$ python -q
>>> import numpy as np
>>> from numpy import linalg as LA
>>> np.set_printoptions(precision=1, suppress=True, linewidth=200)
>>> K = np.loadtxt("out16.csv", delimiter=",")
>>> K
array([[ 0.9, -0.4, -0.2],
       [-0.4, -0.7, -0.6],
       [-0.2, -0.6,  0.8]])
>>> evals, vecs = LA.eigvalsh(K)
Traceback (most recent call last):
  File "<python-input-5>", line 1, in <module>
    evals, vecs = LA.eigvalsh(K)
    ^^^^^^^^^^^
ValueError: too many values to unpack (expected 2)
>>> evals, vecs = LA.eigh(K)
>>> evals
array([-1.,  1.,  1.])
>>> np.round(vecs.T @ vecs, 1) + 0
array([[1., 0., 0.],
       [0., 1., 0.],
       [0., 0., 1.]])
>>> O = K.astype(float).copy()
>>> for j in range(3):
...     O[:, j] -= O[:, :j] @ (O[:, :j].T @ O[:, j])
...     O[:, j] /= LA.norm(O[:, j])
... 
>>> O
array([[ 0.9, -0.4, -0.2],
       [-0.4, -0.7, -0.6],
       [-0.2, -0.6,  0.8]])
>>> np.round(O.T @ K, 1) + 0
array([[1., 0., 0.],
       [0., 1., 0.],
       [0., 0., 1.]])
>>> x = np.array([0, -2, -2])
>>> np.round(K.T @ (K @ x), 1) + 0
array([ 0., -2., -2.])
>>> 3 - LA.matrix_rank(K - np.eye(3), tol=1e-8)
np.int64(2)
>>> np.sort(np.abs(np.degrees(np.angle(LA.eigvals(K)))))
array([  0.,   0., 180.])
>>> np.abs(LA.eigvals(K))
array([1., 1., 1.])
>>> LA.inv(K)
array([[ 0.9, -0.4, -0.2],
       [-0.4, -0.7, -0.6],
       [-0.2, -0.6,  0.8]])
>>> np.all(LA.eigvalsh(K) > 0)
np.False_
>>> evals, vecs = LA.eig(K)
>>> evals
array([ 1., -1.,  1.])
>>> np.sort(LA.eigvals(K.T))
array([-1.,  1.,  1.])
>>> feats = np.load("case18.npy")
>>> feats
array([[ 8,  6,  6],
       [-2, -4, -4],
       [ 6,  4,  4]])
>>> np.round(LA.eigvals(feats), 1) + 0
array([10.3, -2.3,  0. ])
>>> np.round(np.poly(feats), 1) + 0
array([  1.,  -8., -24.,   0.])
>>> np.round(LA.eigvals(feats).sum().real, 1)
np.float64(8.0)
>>> np.kron(np.eye(2, dtype=int), feats)
array([[ 8,  6,  6,  0,  0,  0],
       [-2, -4, -4,  0,  0,  0],
       [ 6,  4,  4,  0,  0,  0],
       [ 0,  0,  0,  8,  6,  6],
       [ 0,  0,  0, -2, -4, -4],
       [ 0,  0,  0,  6,  4,  4]])
>>> U, s, Vt = LA.svd(feats, full_matrices=False)
>>> np.round(np.sqrt((s ** 2).sum()), 1), round(LA.norm(feats), 1)
(np.float64(15.5), np.float64(15.5))
>>> np.round(Vt @ Vt.T, 1) + 0
array([[1., 0., 0.],
       [0., 1., 0.],
       [0., 0., 1.]])
>>> np.abs(U[:, 0]).round(6).argmax()
np.int64(0)
>>> s.round(1) + 0
array([15.3,  2.4,  0. ])
>>> np.round(U.T @ feats @ Vt.T, 1) + 0
array([[15.3,  0. ,  0. ],
       [ 0. ,  2.4,  0. ],
       [ 0. ,  0. ,  0. ]])
>>> np.cumsum(s ** 2) / np.sum(s ** 2)
array([1., 1., 1.])
>>> np.allclose(U * s @ Vt, feats)
True
>>> rng = np.random.default_rng(22)
>>> idx = rng.permutation(3)
>>> idx
array([1, 2, 0])
>>> M2 = feats[idx][:, idx]
>>> np.diag(M2)
array([-4,  4,  8])
>>> np.round(np.sort(np.abs(LA.eigvals(M2))), 1) + 0
array([ 0. ,  2.3, 10.3])
>>> round(float(LA.det(M2)), 1), round(LA.det(feats[idx]), 1)
(-0.0, np.float64(-0.0))
>>> W0 = np.load("test17.npy")
>>> W0
array([[ 4., -1., -1.],
       [ 0.,  2.,  0.],
       [ 2., -1.,  1.]])
>>> O, Rm = LA.qr(W0)
>>> np.round(O @ Rm, 1) + 0
array([[ 4., -1., -1.],
       [ 0.,  2.,  0.],
       [ 2., -1.,  1.]])
>>> np.abs(np.diag(Rm))
array([4.5, 2. , 1.3])
>>> Rm
array([[-4.5,  1.3,  0.4],
       [ 0. , -2. ,  0.3],
       [ 0. ,  0. ,  1.3]])
>>> round(float(np.trace(O @ O.T)), 1)
3.0
>>> O.shape, Rm.shape
((3, 3), (3, 3))
>>> np.round(O.T @ O, 1) + 0
array([[1., 0., 0.],
       [0., 1., 0.],
       [0., 0., 1.]])
>>> x = np.array([-2, 0, -1])
>>> LA.norm(W0 @ x) <= LA.norm(W0, 2) * LA.norm(x) + 1e-9
np.True_
>>> W0 @ x
array([-7.,  0., -5.])
>>> W0 * x
array([[-8., -0.,  1.],
       [-0.,  0., -0.],
       [-4., -0., -1.]])
>>> W0 @ (2 * x)
array([-14.,   0., -10.])
>>> O = W0.astype(float).copy()
>>> for j in range(3):
...     O[:, j] -= O[:, :j] @ (O[:, :j].T @ O[:, j])
...     O[:, j] /= LA.norm(O[:, j])
... 
>>> np.round(O.T @ W0, 1) + 0
array([[ 4.5, -1.3, -0.4],
       [ 0. ,  2. , -0.3],
       [ 0. ,  0. ,  1.3]])
>>> O
array([[ 0.9,  0.1, -0.4],
       [ 0. ,  1. ,  0.2],
       [ 0.4, -0.2,  0.9]])
>>> U, s, Vt = LA.svd(W0, full_matrices=False)
>>> (s > 1e-8).sum()
np.int64(3)
>>> np.round(U.T @ U, 1) + 0
array([[1., 0., 0.],
       [0., 1., 0.],
       [0., 0., 1.]])
>>> np.allclose(U * s @ Vt, W0)
True
>>> evals, vecs = LA.eig(W0)
>>> np.sort(LA.eigvals(LA.inv(W0)))
array([0.3, 0.5, 0.5])
>>> np.sort(LA.eigvals(W0.T))
array([2., 2., 3.])
>>> np.prod(evals)
np.float64(12.0)
>>> evals
array([3., 2., 2.])
>>> np.sort(LA.eigvals(W0 @ W0))
array([4., 4., 9.])
>>> E = -3 * np.eye(6) + np.ones((6, 6))
>>> E
array([[-2.,  1.,  1.,  1.,  1.,  1.],
       [ 1., -2.,  1.,  1.,  1.,  1.],
       [ 1.,  1., -2.,  1.,  1.,  1.],
       [ 1.,  1.,  1., -2.,  1.,  1.],
       [ 1.,  1.,  1.,  1., -2.,  1.],
       [ 1.,  1.,  1.,  1.,  1., -2.]])
>>> # equal to its transpose
>>> f = np.array([3, 2, 0, 3, 3, 1])
>>> M2 = E + np.outer(f, np.eye(6)[3])
>>> round(LA.det(M2) / LA.det(E), 1), np.round(1 + LA.solve(E, f)[3], 1)
(np.float64(1.3), np.float64(1.3))
>>> M2
array([[-2.,  1.,  1.,  4.,  1.,  1.],
       [ 1., -2.,  1.,  3.,  1.,  1.],
       [ 1.,  1., -2.,  1.,  1.,  1.],
       [ 1.,  1.,  1.,  1.,  1.,  1.],
       [ 1.,  1.,  1.,  4., -2.,  1.],
       [ 1.,  1.,  1.,  2.,  1., -2.]])
>>> A = np.loadtxt("layer7.csv", delimiter=",")
>>> A
array([[  0.6,  -1.7,  -0.8,   1.1,   0.2],
       [ -1.5,  -0.3,   3. ,   1.2,   1.1],
       [ -0.6,   1.2,  -1.2,   1.3,   1.4],
       [ -0.1,   0.5,   1.2,  -1.6,  -0.1],
       [ -2. ,  -8. ,  13. , -12. ,   6. ],
       [  0. ,   1.9,   1.2,  -0.5,   0.5],
       [  0.3,  -0.7,  -1.6,   0.2,   1.5],
       [ -0.5,   0.1,   0.9,   0.7,  -0.9],
       [  0.2,   0.1,  -0.1,   1.7,  -1.1],
       [  1.7,   0.7,  -0.1,  -1.4,  -0.2],
       [  1.2,   1.2,  -0.4,   0.6,  -0.8],
       [ -0.8,  -0.3,  -0.5,  -0.3,  -0.1],
       [  1.3,   0.2,   1.8,   0.4,  -0.4],
       [ -0.1,  -0.9,  -1.1,  -0.2,  -0.7],
       [  1.4,   0. ,   0.1,   0.9,   0. ],
       [  0.9,   0.5,  -1.9,   0.4,  -0.3],
       [ -0.8,  -0.3,   0.7,  -0.4,   1.3],
       [  0.9,   0.4,  -1.4,  -1. ,   2.4],
       [  0.9,  -1.7,  -0.3,  -0.4,   0.2],
       [ -0.9,   0.6,  -0.1,  -0.8,  -0.1],
       [  0.9,   0.4,  -1. ,  -0.4,  -0.3],
       [ -0.2,   0.8,   0.7,   0.9,   0.4],
       [  0.2,   0.3,  -1.3,   0.4,   1.1],
       [ -0.8,   0.9,  -1.1,  -0.7,  -1.3],
       [  0.6,   0.4,   0.7,  -1.2,  -0.4],
       [  0.9,  -0.4,   0. ,  -0.7,   2. ],
       [  0.5,   0.8,  -0.1,  -1. ,   0.8],
       [ -1.4,   1. ,  -1.3,  -2.3,   0.6]])
>>> idx = A[:, 0] > np.median(A[:, 0])
>>> f = A[idx].mean(axis=0) - A[~idx].mean(axis=0)
>>> idx.astype(int)
array([1, 0, 0, 0, 0, 0, 1, 0, 0, 1, 1, 0, 1, 0, 1, 1, 0, 1, 1, 0, 1, 0, 0, 0, 1, 1, 1, 0])
>>> f
array([ 1.6,  0.2, -1.3,  0.6, -0.2])
>>> np.argsort(-np.abs(f).round(6), kind="stable")
array([0, 2, 3, 4, 1])
>>> Xc = A - A.mean(axis=0)
>>> vecs = LA.svd(Xc)[2][:1]
>>> M2 = Xc - Xc @ vecs.T @ vecs
>>> np.round(np.diag(vecs.T @ vecs), 1) + 0
array([0. , 0.2, 0.4, 0.3, 0.1])
>>> np.cov(Xc @ vecs.T, rowvar=False)
array(15.8)
>>> round(LA.norm(M2) / LA.norm(Xc), 1)
np.float64(0.4)
>>> M2.std(axis=0)
array([0.8, 0.8, 0.8, 0.8, 0.9])
>>> LA.norm(M2, axis=1).round(6).argmax()
np.int64(1)
>>> (Xc @ vecs.T).std(axis=0)
array([3.9])
>>> w1 = np.array([[2, 0, 0, 1], [1, 3, 0, 2], [2, 0, 2, 0], [0, 0, 1, 1], [2, 0, 1, 3]])
>>> c = np.array([0, -1, -3, -3])
>>> hid = np.maximum(A @ w1 + c, 0)
>>> (hid > 0).mean(axis=0)
array([0.6, 0.5, 0.1, 0.3])
>>> (hid > 0).astype(int)
array([[0, 0, 0, 0],
       [1, 0, 1, 0],
       [1, 1, 0, 1],
       [1, 1, 0, 0],
       [1, 0, 1, 0],
       [1, 1, 0, 1],
       [0, 0, 0, 1],
       [0, 0, 0, 0],
       [0, 0, 0, 0],
       [1, 1, 0, 0],
       [1, 1, 0, 0],
       [0, 0, 0, 0],
       [1, 0, 1, 0],
       [0, 0, 0, 0],
       [1, 0, 0, 0],
       [0, 1, 0, 0],
       [1, 0, 0, 0],
       [1, 1, 0, 1],
       [0, 0, 0, 0],
       [0, 1, 0, 0],
       [0, 1, 0, 0],
       [1, 1, 0, 1],
       [1, 0, 0, 1],
       [0, 1, 0, 0],
       [1, 1, 0, 0],
       [1, 0, 0, 1],
       [1, 1, 0, 1],
       [0, 1, 0, 0]])
>>> C = np.array([[0, 2, 1], [2, 0, 1], [0, 2, 1], [0, 1, 2]])
>>> w1 @ C
array([[0, 5, 4],
       [6, 4, 8],
       [0, 8, 4],
       [0, 3, 3],
       [0, 9, 9]])
>>> (hid @ C).round(6).argmax(axis=1)
array([0, 1, 2, 1, 1, 2, 2, 0, 0, 1, 0, 0, 1, 0, 1, 0, 1, 2, 0, 0, 0, 1, 2, 0, 1, 1, 1, 0])
>>> x = np.array([-1, 0, 1, -1, 1])
>>> A * x
array([[-0.6, -0. , -0.8, -1.1,  0.2],
       [ 1.5, -0. ,  3. , -1.2,  1.1],
       [ 0.6,  0. , -1.2, -1.3,  1.4],
       [ 0.1,  0. ,  1.2,  1.6, -0.1],
       [ 2. , -0. , 13. , 12. ,  6. ],
       [-0. ,  0. ,  1.2,  0.5,  0.5],
       [-0.3, -0. , -1.6, -0.2,  1.5],
       [ 0.5,  0. ,  0.9, -0.7, -0.9],
       [-0.2,  0. , -0.1, -1.7, -1.1],
       [-1.7,  0. , -0.1,  1.4, -0.2],
       [-1.2,  0. , -0.4, -0.6, -0.8],
       [ 0.8, -0. , -0.5,  0.3, -0.1],
       [-1.3,  0. ,  1.8, -0.4, -0.4],
       [ 0.1, -0. , -1.1,  0.2, -0.7],
       [-1.4,  0. ,  0.1, -0.9,  0. ],
       [-0.9,  0. , -1.9, -0.4, -0.3],
       [ 0.8, -0. ,  0.7,  0.4,  1.3],
       [-0.9,  0. , -1.4,  1. ,  2.4],
       [-0.9, -0. , -0.3,  0.4,  0.2],
       [ 0.9,  0. , -0.1,  0.8, -0.1],
       [-0.9,  0. , -1. ,  0.4, -0.3],
       [ 0.2,  0. ,  0.7, -0.9,  0.4],
       [-0.2,  0. , -1.3, -0.4,  1.1],
       [ 0.8,  0. , -1.1,  0.7, -1.3],
       [-0.6,  0. ,  0.7,  1.2, -0.4],
       [-0.9, -0. ,  0. ,  0.7,  2. ],
       [-0.5,  0. , -0.1,  1. ,  0.8],
       [ 1.4,  0. , -1.3,  2.3,  0.6]])
>>> (A @ x).argmax()
np.int64(4)
>>> A @ np.eye(5)[1]
array([-1.7, -0.3,  1.2,  0.5, -8. ,  1.9, -0.7,  0.1,  0.1,  0.7,  1.2, -0.3,  0.2, -0.9,  0. ,  0.5, -0.3,  0.4, -1.7,  0.6,  0.4,  0.8,  0.3,  0.9,  0.4, -0.4,  0.8,  1. ])
>>> arr = np.load("block17.npy")
>>> arr
array([[-8, -4],
       [12,  6],
       [12,  6],
       [-8, -4]])
>>> np.round(LA.norm(arr, 2) / LA.norm(arr), 1)
np.float64(1.0)
>>> LA.cond(arr) > 100
np.True_
>>> LA.matrix_rank(arr, rtol=0.1)
np.int64(1)
>>> M2 = np.array([[3, -2, 1], [0, 2, -1]])
>>> C = np.kron(M2, arr)
>>> C.shape
(8, 6)
>>> LA.matrix_rank(C)
np.int64(2)
>>> C
array([[-24, -12,  16,   8,  -8,  -4],
       [ 36,  18, -24, -12,  12,   6],
       [ 36,  18, -24, -12,  12,   6],
       [-24, -12,  16,   8,  -8,  -4],
       [  0,   0, -16,  -8,   8,   4],
       [  0,   0,  24,  12, -12,  -6],
       [  0,   0,  24,  12, -12,  -6],
       [  0,   0, -16,  -8,   8,   4]])
